% ipython --no-banner

In [1]: import numpy as np

In [2]: np.set_printoptions(suppress=True, linewidth=120)

In [3]: rd = lambda a: np.round(a, 2) + 0

In [4]: rng = np.random.default_rng(7)

In [5]: m1 = np.array([[0, 1, 3, 2, 2, 0, -1, 0, 3, -2, -3],
   ...:     [-1, -1, -3, -2, -1, 1, 1, -1, -3, -2, 2],
   ...:     [0, 2, -2, 3, 1, 1, -2, 0, 3, -3, 0],
   ...:     [-2, -2, 3, -1, 1, -3, -1, 0, -2, -1, 2],
   ...:     [2, -1, -1, -3, -2, 2, -3, 2, 1, 3, 1],
   ...:     [3, 0, 1, 2, -2, 0, 3, -1, -1, 2, 2],
   ...:     [-1, 0, -2, 3, 3, 1, 3, -2, 0, -2, -2],
   ...:     [-3, 1, 1, -2, 0, 1, 0, 1, 0, 2, 2],
   ...:     [2, 2, -3, -3, 3, 0, -3, -1, 2, 1, 3],
   ...:     [3, 2, -2, -3, 1, 0, 1, 1, 2, 0, 3],
   ...:     [1, -1, 3, -3, 1, 2, -3, 1, -1, 3, -3]]) * (rng.random((11, 11)) < 0.3)

In [6]: print(m1)
[[ 0  0  0  2  0  0 -1  0  0  0  0]
 [-1 -1  0  0  0  0  0  0  0 -2  2]
 [ 0  2 -2  0  0  0  0  0  0 -3  0]
 [-2  0  3  0  1  0 -1  0  0  0  0]
 [ 0  0 -1  0  0  0  0  0  1  0  0]
 [ 3  0  0  0  0  0  0  0 -1  0  2]
 [ 0  0  0  3  0  0  0  0  0  0  0]
 [ 0  0  1 -2  0  0  0  0  0  0  0]
 [ 0  2 -3  0  0  0  0  0  2  0  3]
 [ 3  0  0  0  0  0  0  0  0  0  0]
 [ 0  0  3  0  1  0  0  1  0  0 -3]]

In [7]: r = np.linalg.matrix_rank(m1)

In [8]: print(r)
10

In [9]: null = np.linalg.svd(m1)[2][r:].T

In [10]: print(rd(m1 @ null))
[[0.]
 [0.]
 [0.]
 [0.]
 [0.]
 [0.]
 [0.]
 [0.]
 [0.]
 [0.]
 [0.]]

In [11]: print([int(np.linalg.matrix_rank(m1[:, :j + 1])) for j in range(11)])
[1, 2, 3, 4, 5, 5, 6, 7, 8, 9, 10]

In [12]: print(np.linalg.matrix_rank(m1.T @ m1), np.linalg.matrix_rank(m1 @ m1.T))
10 10

In [13]: print(null.shape)
(11, 1)

In [14]: print(np.allclose(m1 @ null, 0))
True

In [15]: print(m1.sum(axis=1))
[ 1 -2 -3  1  0  4  3 -1  4  3  2]

In [16]: print(rd(np.linalg.norm(m1)))
11.49

In [17]: print(m1.shape)
(11, 11)

In [18]: print(np.diff(m1, axis=0))
[[-1 -1  0 -2  0  0  1  0  0 -2  2]
 [ 1  3 -2  0  0  0  0  0  0 -1 -2]
 [-2 -2  5  0  1  0 -1  0  0  3  0]
 [ 2  0 -4  0 -1  0  1  0  1  0  0]
 [ 3  0  1  0  0  0  0  0 -2  0  2]
 [-3  0  0  3  0  0  0  0  1  0 -2]
 [ 0  0  1 -5  0  0  0  0  0  0  0]
 [ 0  2 -4  2  0  0  0  0  2  0  3]
 [ 3 -2  3  0  0  0  0  0 -2  0 -3]
 [-3  0  3  0  1  0  0  1  0  0 -3]]

In [19]: print(rd(np.linalg.svd(m1, compute_uv=False)))
[7.48 4.88 4.17 3.7  3.37 2.56 1.43 0.96 0.44 0.28 0.  ]

In [20]: print(m1 - m1[0])
[[ 0  0  0  0  0  0  0  0  0  0  0]
 [-1 -1  0 -2  0  0  1  0  0 -2  2]
 [ 0  2 -2 -2  0  0  1  0  0 -3  0]
 [-2  0  3 -2  1  0  0  0  0  0  0]
 [ 0  0 -1 -2  0  0  1  0  1  0  0]
 [ 3  0  0 -2  0  0  1  0 -1  0  2]
 [ 0  0  0  1  0  0  1  0  0  0  0]
 [ 0  0  1 -4  0  0  1  0  0  0  0]
 [ 0  2 -3 -2  0  0  1  0  2  0  3]
 [ 3  0  0 -2  0  0  1  0  0  0  0]
 [ 0  0  3 -2  1  0  1  1  0  0 -3]]

In [21]: print(m1.sum(axis=0))
[ 3  3  1  3  2  0 -2  1  2 -5  4]

In [22]: print(np.count_nonzero(m1))
30

In [23]: print(np.unravel_index(np.abs(m1).argmax(), m1.shape))
(np.int64(2), np.int64(9))

In [24]: print(rd(m1.mean(axis=0)))
[ 0.27  0.27  0.09  0.27  0.18  0.   -0.18  0.09  0.18 -0.45  0.36]

In [25]: print(np.linalg.lstsq(m1[:-1].T, m1[-1])[2])
9

In [26]: print(np.unique(m1.round(6), axis=0).shape)
(11, 11)

In [27]: print(np.abs(np.diag(np.linalg.qr(m1)[1])) > 1e-9)
[ True  True  True  True  True False  True  True  True  True  True]

In [28]: J = np.load("block15.npy")

In [29]: print(J)
[[7 2 0 0 0 0]
 [2 4 0 0 0 0]
 [9 9 0 0 0 0]
 [0 0 7 2 0 0]
 [0 0 2 4 0 0]
 [0 0 9 9 0 0]
 [0 0 0 0 7 2]
 [0 0 0 0 2 4]
 [0 0 0 0 9 9]]

In [30]: W = np.array([[-1, 1, -1],
    ...:     [1, -2, 2],
    ...:     [-1, -2, 2],
    ...:     [0, 2, 1],
    ...:     [-1, 0, -2],
    ...:     [2, -1, 0],
    ...:     [-1, -2, -1],
    ...:     [0, -2, -2],
    ...:     [0, -2, 0],
    ...:     [-1, -2, 2],
    ...:     [-2, 2, 0]])

In [31]: coef = np.array([0, -5, 4])

In [32]: H = np.maximum(m1 @ W + coef, 0)

In [33]: print(np.linalg.matrix_rank(H))
3

In [34]: print((H > 0).astype(int))
[[1 1 1]
 [0 1 0]
 [1 1 0]
 [0 0 1]
 [1 0 1]
 [0 1 1]
 [0 1 1]
 [0 0 1]
 [0 0 1]
 [0 0 1]
 [1 0 1]]

In [35]: cent = np.array([[-1, 0], [2, 2], [-2, 1]])

In [36]: print(H @ cent)
[[-13   9]
 [  8   8]
 [ -5   2]
 [-22  11]
 [ -5   2]
 [  6   9]
 [-12   9]
 [ -8   4]
 [ -4   2]
 [ -2   1]
 [-14   6]]

In [37]: print(W @ cent)
[[ 5  1]
 [-9 -2]
 [-7 -2]
 [ 2  5]
 [ 5 -2]
 [-4 -2]
 [-1 -5]
 [ 0 -6]
 [-4 -4]
 [-7 -2]
 [ 6  4]]

In [38]: vec = np.array([-3, -3, -1, 0, 2, 2])

In [39]: target = J @ vec

In [40]: print(target)
[-27 -18 -54  -7  -2  -9  18  12  36]

In [41]: print(rd(np.linalg.pinv(J) @ J))
[[1. 0. 0. 0. 0. 0.]
 [0. 1. 0. 0. 0. 0.]
 [0. 0. 1. 0. 0. 0.]
 [0. 0. 0. 1. 0. 0.]
 [0. 0. 0. 0. 1. 0.]
 [0. 0. 0. 0. 0. 1.]]

In [42]: print(rd(np.linalg.solve(J.T @ J, J.T @ target)))
[-3. -3. -1.  0.  2.  2.]

In [43]: print(rd(np.linalg.lstsq(J, target)[0]))
[-3. -3. -1.  0.  2.  2.]

In [44]: target = target + 0.02 * rng.normal(size=9)

In [45]: print(rd(target))
[-27.   -18.01 -54.    -7.04  -2.02  -8.99  17.96  12.02  35.97]

In [46]: coef, *_ = np.linalg.lstsq(J, target)

In [47]: print(rd(np.linalg.norm(target - J @ coef)))
0.04

In [48]: print(coef.round())
[-3. -3. -1.  0.  2.  2.]

In [49]: proj = J @ np.linalg.solve(J.T @ J, J.T)

In [50]: print(np.linalg.matrix_rank(np.eye(9) - proj))
3

In [51]: print(rd(np.linalg.eigvalsh(proj)))
[0. 0. 0. 1. 1. 1. 1. 1. 1.]

In [52]: print(proj @ J[:, 4])
[0. 0. 0. 0. 0. 0. 7. 2. 9.]

In [53]: K = np.load("layer0.npy")

In [54]: print(K)
[[ 2.02  2.03  1.99  1.02 -0.01  1.03  0.    3.    2.94  2.96  1.04  0.01  1.    0.96  3.  ]
 [ 2.08  1.92  2.05  0.99 -0.08  0.97 -0.02  3.01  3.08  3.05  0.94  0.02  0.92  1.02  2.95]
 [ 2.02  1.96  1.98  0.99 -0.02  1.01 -0.03  2.96  3.04  3.03  1.01  0.03  0.98  1.05  2.96]
 [ 2.01  1.99  1.98  0.91  0.13  0.96  0.01  2.93  3.01  3.06  0.89  0.01  0.99  1.01  3.03]
 [ 1.97  2.05  2.07  1.04 -0.07  1.05  0.05  3.08  3.04  3.01  1.01  0.    1.1   1.08  3.02]
 [ 2.02  2.03  1.98  1.    0.05  1.02 -0.03  2.96  3.01  3.03  0.94  0.01  1.04  0.97  2.95]
 [ 1.96  1.99  2.02  0.93 -0.04  1.07 -0.01  2.91  3.    3.04  1.    0.    1.02  1.1   3.03]
 [ 1.95  3.02  1.9   0.98  0.    2.    0.93 -0.02  0.97  0.94  2.05  2.95  0.04 -0.04 -0.04]
 [ 1.94  3.06  2.08  0.99 -0.05  2.01  1.05 -0.05  0.97  0.93  1.98  2.98 -0.01 -0.01 -0.05]
 [ 2.03  2.97  2.01  1.02  0.07  1.97  1.    0.    1.01  1.    2.04  3.05  0.07  0.09  0.02]
 [ 1.98  3.    1.96  1.04 -0.02  2.12  1.15 -0.07  1.04  0.99  1.87  3.02  0.04  0.    0.06]
 [ 2.01  3.05  1.95  1.    0.03  2.    1.05  0.08  1.1   0.98  2.01  2.97 -0.06  0.02  0.09]
 [ 2.02  2.95  1.95  1.01 -0.06  1.99  1.01  0.    0.99  1.01  1.98  3.01 -0.05  0.06 -0.02]
 [ 1.97  3.05  2.01  1.01  0.04  1.98  1.08  0.02  0.98  0.98  2.    2.99  0.04  0.09  0.04]
 [ 1.95  2.04  0.98 -0.04 -0.02 -0.02  1.99  0.99  1.98  1.   -0.02  2.04  3.    0.02 -0.09]
 [ 2.04  1.91  0.97  0.01 -0.01 -0.01  2.06  1.11  2.05  1.01 -0.1   1.96  2.98  0.06 -0.09]
 [ 1.97  1.95  1.05  0.02  0.02 -0.01  2.01  0.93  2.05  0.95  0.06  2.05  3.03 -0.01  0.06]
 [ 2.06  2.03  0.97 -0.02  0.03  0.01  2.02  0.92  2.02  0.93  0.01  1.98  2.97  0.13  0.02]
 [ 2.08  2.07  1.02  0.1  -0.07 -0.01  2.04  0.97  1.94  1.03  0.04  2.02  2.96 -0.08  0.02]
 [ 1.95  2.01  0.94  0.01  0.   -0.05  1.95  0.98  2.02  0.97 -0.02  2.03  2.97 -0.02 -0.03]
 [ 2.01  1.94  0.99 -0.06 -0.03  0.02  1.99  0.99  2.06  1.   -0.04  1.91  3.01  0.    0.  ]]

In [55]: A2 = K + rng.integers(-2, 3, (21, 3)) @ rng.integers(-2, 3, (3, 15))

In [56]: print(rd(A2))
[[-1.98  6.03  5.99  5.02  1.99  6.03 -5.    7.    2.94  2.96  7.04 -1.99  6.    5.96  0.  ]
 [-2.92  4.92  2.05 -1.01 -3.08  0.97  1.98  3.01 -2.92 -1.95  0.94 -4.98  0.92 -0.98 -1.05]
 [-1.98 -6.04 -7.02 -3.01  2.98 -5.99  1.97 -6.04  1.04  7.03 -3.99  0.03 -6.02 -0.95  6.96]
 [ 8.01  3.99  4.98  0.91 -2.87  1.96  2.01  5.93  5.01  1.06 -0.11  2.01  1.99 -0.99  3.03]
 [-6.03  2.05 -1.93 -2.96 -2.07 -1.95  3.05 -0.92 -4.96 -0.99 -0.99 -6.   -1.9  -1.92  0.02]
 [-1.98  6.03  3.98  1.   -1.95  3.02 -0.03  4.96 -0.99 -0.97  2.94 -3.99  3.04  0.97 -1.05]
 [ 2.96 10.99 10.02  2.93 -5.04  7.07 -0.01 10.91  1.   -3.96  5.   -3.    7.02  1.1  -2.97]
 [ 3.95  5.02  3.9   0.98 -2.    3.    1.93  1.98  0.97 -1.06  2.05  2.95  1.04 -1.04 -1.04]
 [ 7.94  9.06 10.08  4.99 -2.05  8.01 -0.95  7.95  4.97 -1.07  5.98  4.98  5.99  1.99 -2.05]
 [ 8.03  4.97  5.01  1.02 -2.93  2.97  3.    3.    3.01 -1.    1.04  5.05  1.07 -1.91  0.02]
 [-2.02  7.    1.96 -2.96 -6.02  1.12  6.15 -0.07 -6.96 -7.01 -0.13 -2.98 -0.96 -5.   -4.94]
 [ 0.01 -2.95 -3.05  1.    5.03 -1.   -0.95 -4.92  3.1   6.98  1.01  4.97 -3.06  2.02  4.09]
 [-1.98 -1.05 -2.05  1.01  3.94 -0.01 -0.99 -4.    0.99  5.01  1.98  3.01 -2.05  2.06  1.98]
 [ 2.97  8.05  5.01 -0.99 -5.96  2.98  5.08  3.02 -3.02 -6.02  1.   -0.01  1.04 -3.91 -3.96]
 [ 0.95  9.04  6.98  1.96 -3.02  4.98  0.99  6.99 -0.02 -4.    3.98 -0.96  8.    1.02 -5.09]
 [ 7.04  2.91  3.97  2.01 -0.01  1.99  1.06  4.11  6.05  2.01  0.9   4.96  4.98  1.06  0.91]
 [-2.03  1.95  2.05  4.02  5.02  2.99 -3.99  1.93  4.05  4.95  5.06  2.05  6.03  5.99  0.06]
 [ 7.06  3.03  1.97 -2.02 -3.97 -0.99  6.02  1.92  2.02 -2.07 -2.99  2.98  1.97 -3.87  0.02]
 [ 7.08  3.07  4.02  2.1  -0.07  1.99  1.04  3.97  5.94  2.03  1.04  5.02  4.96  0.92  1.02]
 [ 1.95 -5.99 -7.06 -3.99  2.   -7.05  4.95 -7.02  2.02  4.97 -6.02  4.03 -4.03 -3.02  4.97]
 [ 3.01 -1.06 -2.01 -2.06 -0.03 -2.98  3.99 -2.01  2.06  2.   -3.04  2.91  0.01 -2.    2.  ]]

In [57]: print(rd(np.linalg.svd(A2 - K, compute_uv=False)))
[49.57 34.61 24.87  0.    0.    0.    0.    0.    0.    0.    0.    0.    0.    0.    0.  ]

In [58]: print(np.linalg.matrix_rank(A2 - K, tol=1e-8))
3
